$ python -q
>>> import numpy as np
>>> from numpy import linalg as LA
>>> np.set_printoptions(precision=3, suppress=True, linewidth=140, sign=" ")
>>> basis = np.array([[-3, 0, -3], [0, 1, 0]])
>>> M = np.repeat(basis, 14 // 2, axis=0)
>>> rng = np.random.default_rng(11)
>>> M = M + 0.05 * rng.normal(size=M.shape)
>>> print(M)
[[-2.998  0.068 -2.939]
 [-3.026 -0.015 -3.026]
 [-2.972 -0.003 -2.963]
 [-3.092  0.078 -3.005]
 [-2.966 -0.007 -3.019]
 [-2.977  0.041 -3.01 ]
 [-3.008  0.034 -3.044]
 [-0.076  1.02  -0.034]
 [-0.096  0.959 -0.023]
 [-0.06   0.925  0.002]
 [ 0.045  0.988 -0.037]
 [ 0.019  1.036 -0.015]
 [ 0.027  1.052 -0.01 ]
 [-0.041  1.017  0.012]]
>>> labels = M[:, 1] > np.median(M[:, 1])
>>> f = M[labels].mean(axis=0) - M[~labels].mean(axis=0)
>>> print((((M - M.mean(axis=0)) @ f > 0) == labels).mean())
1.0
>>> print(((M - M.mean(axis=0)) @ f > 0).astype(int))
[ 0  0  0  0  0  0  0  1  1  1  1  1  1  1]
>>> print(f)
[ 2.98   0.972  2.986]
>>> left, sig, Vt = LA.svd(M, full_matrices=False)
>>> print(np.abs(left[:, 0]).round(6).argmax())
3
>>> print(sig / sig[0])
[ 1.     0.236  0.012]
>>> print(np.cumsum(sig ** 2) / np.sum(sig ** 2))
[ 0.947  1.     1.   ]
>>> print(np.allclose(left * sig @ Vt, M))
True
>>> print(np.abs(Vt[0]))
[ 0.708  0.009  0.706]
>>> print(left.shape, sig.shape, Vt.shape)
(14, 3) (3,) (3, 3)
>>> m1 = np.array([[0.36, 3.12, 0.24, -0.36],
...     [-0.18, -1.56, -0.12, 0.18],
...     [0.0, 0.0, 0.0, 0.0],
...     [0.03, 0.26, 0.02, -0.03],
...     [0.36, 3.12, 0.24, -0.36]])
>>> # rank 1
>>> rk = LA.matrix_rank(m1)
>>> print(rk)
1
>>> null = LA.svd(m1)[2][rk:].T
>>> print(null @ null.T)
[[ 0.987 -0.112 -0.009  0.013]
 [-0.112  0.032 -0.074  0.112]
 [-0.009 -0.074  0.994  0.009]
 [ 0.013  0.112  0.009  0.987]]
>>> print(null.shape)
(4, 3)
>>> print([int(LA.matrix_rank(m1[:, :j + 1])) for j in range(4)])
[1, 1, 1, 1]
>>> print([int(LA.matrix_rank(m1[:i])) for i in range(1, len(m1) + 1)])
[1, 1, 1, 1, 1]
